% python3 -q
>>> import numpy as np
>>> import numpy.linalg as la
>>> np.set_printoptions(precision=1, suppress=True, linewidth=140)
>>> def rd(a):
...     return np.round(a, 1) + 0
... 
>>> M = np.array([[0.1, 0.2, -0.3, -1.2, 0.8, -1.3],
...     [-0.2, 0.0, -1.5, 2.4, -2.1, -0.6],
...     [0.3, 0.1, 0.4, -0.1, -1.1, -0.7],
...     [1.4, -1.1, 1.2, 0.4, 1.3, 0.9],
...     [-0.9, -0.8, -1.1, 0.4, 1.1, 2.2]])
>>> M[:, 0] *= 3
>>> rd(M)
array([[ 0.3,  0.2, -0.3, -1.2,  0.8, -1.3],
       [-0.6,  0. , -1.5,  2.4, -2.1, -0.6],
       [ 0.9,  0.1,  0.4, -0.1, -1.1, -0.7],
       [ 4.2, -1.1,  1.2,  0.4,  1.3,  0.9],
       [-2.7, -0.8, -1.1,  0.4,  1.1,  2.2]])
>>> x = np.array([-1, 3, -1, -2, -3, 0])
>>> h1 = np.maximum(M @ x, 0)
>>> rd(M * (h1 > 1e-9)[:, None])
array([[ 0.3,  0.2, -0.3, -1.2,  0.8, -1.3],
       [-0.6,  0. , -1.5,  2.4, -2.1, -0.6],
       [ 0.9,  0.1,  0.4, -0.1, -1.1, -0.7],
       [ 0. ,  0. ,  0. ,  0. ,  0. ,  0. ],
       [ 0. ,  0. ,  0. ,  0. ,  0. ,  0. ]])
>>> def softmax(z):
...     e = np.exp(z - z.max(axis=-1, keepdims=True))
...     return e / e.sum(axis=-1, keepdims=True)
... 
>>> print(rd(softmax(M[2])))
[0.4 0.2 0.2 0.1 0.  0.1]
>>> rd(softmax(M).sum(axis=1))
array([1., 1., 1., 1., 1.])
>>> att = M @ M.T / np.sqrt(6)
>>> softmax(att).round(6).argmax(axis=1)
array([0, 1, 2, 3, 4])
>>> rd(softmax(att)[2] @ M)
array([ 1.4, -0.3,  0.1,  0.4, -0.4, -0.3])
>>> T = np.stack([M, 2 * M, M[::-1]])
>>> (T @ M.T).shape
(3, 5, 5)
>>> la.matrix_rank(T)
array([5, 5, 5])
>>> rd(la.norm(T, axis=(1, 2)))
array([ 7.6, 15.2,  7.6])
>>> t = np.radians(45)
>>> R = np.eye(6)
>>> R[0, 0] = R[2, 2] = np.cos(t)
>>> R[0, 2], R[2, 0] = -np.sin(t), np.sin(t)
>>> rd(R)
array([[ 0.7,  0. , -0.7,  0. ,  0. ,  0. ],
       [ 0. ,  1. ,  0. ,  0. ,  0. ,  0. ],
       [ 0.7,  0. ,  0.7,  0. ,  0. ,  0. ],
       [ 0. ,  0. ,  0. ,  1. ,  0. ,  0. ],
       [ 0. ,  0. ,  0. ,  0. ,  1. ,  0. ],
       [ 0. ,  0. ,  0. ,  0. ,  0. ,  1. ]])
>>> other = M @ R.T
>>> rd(la.det(R)), rd(np.trace(R))
(np.float64(1.0), np.float64(5.4))
